$ ipython --no-banner

In [1]: import numpy as np

In [2]: np.set_printoptions(precision=3, suppress=True, linewidth=120, legacy="1.25")

In [3]: def rnd(a):
   ...:     return np.round(a, 3) + 0
   ...: 

In [4]: f = np.array([3, 2, 0, 2, 0, 3, 1, 2, 2, 1, 2, 3]) + 0.5

In [5]: M = np.eye(12) - 2 * np.outer(f, f) / (f @ f)

In [6]: rnd(M)
Out[6]: 
array([[ 0.664, -0.24 , -0.048, -0.24 , -0.048, -0.336, -0.144, -0.24 , -0.24 , -0.144, -0.24 , -0.336],
       [-0.24 ,  0.829, -0.034, -0.171, -0.034, -0.24 , -0.103, -0.171, -0.171, -0.103, -0.171, -0.24 ],
       [-0.048, -0.034,  0.993, -0.034, -0.007, -0.048, -0.021, -0.034, -0.034, -0.021, -0.034, -0.048],
       [-0.24 , -0.171, -0.034,  0.829, -0.034, -0.24 , -0.103, -0.171, -0.171, -0.103, -0.171, -0.24 ],
       [-0.048, -0.034, -0.007, -0.034,  0.993, -0.048, -0.021, -0.034, -0.034, -0.021, -0.034, -0.048],
       [-0.336, -0.24 , -0.048, -0.24 , -0.048,  0.664, -0.144, -0.24 , -0.24 , -0.144, -0.24 , -0.336],
       [-0.144, -0.103, -0.021, -0.103, -0.021, -0.144,  0.938, -0.103, -0.103, -0.062, -0.103, -0.144],
       [-0.24 , -0.171, -0.034, -0.171, -0.034, -0.24 , -0.103,  0.829, -0.171, -0.103, -0.171, -0.24 ],
       [-0.24 , -0.171, -0.034, -0.171, -0.034, -0.24 , -0.103, -0.171,  0.829, -0.103, -0.171, -0.24 ],
       [-0.144, -0.103, -0.021, -0.103, -0.021, -0.144, -0.062, -0.103, -0.103,  0.938, -0.103, -0.144],
       [-0.24 , -0.171, -0.034, -0.171, -0.034, -0.24 , -0.103, -0.171, -0.171, -0.103,  0.829, -0.24 ],
       [-0.336, -0.24 , -0.048, -0.24 , -0.048, -0.336, -0.144, -0.24 , -0.24 , -0.144, -0.24 ,  0.664]])

In [7]: # equal to its transpose

In [8]: rng = np.random.default_rng(894930)

In [9]: lab = rng.permutation(12)

In [10]: lab
Out[10]: array([ 8, 10, 11,  2,  1,  4,  9,  7,  3,  6,  5,  0])

In [11]: M2 = M[lab][:, lab]

In [12]: rnd(M2)
Out[12]: 
array([[ 0.829, -0.171, -0.24 , -0.034, -0.171, -0.034, -0.103, -0.171, -0.171, -0.103, -0.24 , -0.24 ],
       [-0.171,  0.829, -0.24 , -0.034, -0.171, -0.034, -0.103, -0.171, -0.171, -0.103, -0.24 , -0.24 ],
       [-0.24 , -0.24 ,  0.664, -0.048, -0.24 , -0.048, -0.144, -0.24 , -0.24 , -0.144, -0.336, -0.336],
       [-0.034, -0.034, -0.048,  0.993, -0.034, -0.007, -0.021, -0.034, -0.034, -0.021, -0.048, -0.048],
       [-0.171, -0.171, -0.24 , -0.034,  0.829, -0.034, -0.103, -0.171, -0.171, -0.103, -0.24 , -0.24 ],
       [-0.034, -0.034, -0.048, -0.007, -0.034,  0.993, -0.021, -0.034, -0.034, -0.021, -0.048, -0.048],
       [-0.103, -0.103, -0.144, -0.021, -0.103, -0.021,  0.938, -0.103, -0.103, -0.062, -0.144, -0.144],
       [-0.171, -0.171, -0.24 , -0.034, -0.171, -0.034, -0.103,  0.829, -0.171, -0.103, -0.24 , -0.24 ],
       [-0.171, -0.171, -0.24 , -0.034, -0.171, -0.034, -0.103, -0.171,  0.829, -0.103, -0.24 , -0.24 ],
       [-0.103, -0.103, -0.144, -0.021, -0.103, -0.021, -0.062, -0.103, -0.103,  0.938, -0.144, -0.144],
       [-0.24 , -0.24 , -0.336, -0.048, -0.24 , -0.048, -0.144, -0.24 , -0.24 , -0.144,  0.664, -0.336],
       [-0.24 , -0.24 , -0.336, -0.048, -0.24 , -0.048, -0.144, -0.24 , -0.24 , -0.144, -0.336,  0.664]])

In [13]: np.allclose(M2, M)
Out[13]: False

In [14]: rnd(np.linalg.det(M2)), rnd(np.linalg.det(M[lab]))
Out[14]: (-1.0, -1.0)

In [15]: rnd(np.sort(np.abs(np.linalg.eigvals(M2))))
Out[15]: array([1., 1., 1., 1., 1., 1., 1., 1., 1., 1., 1., 1.])
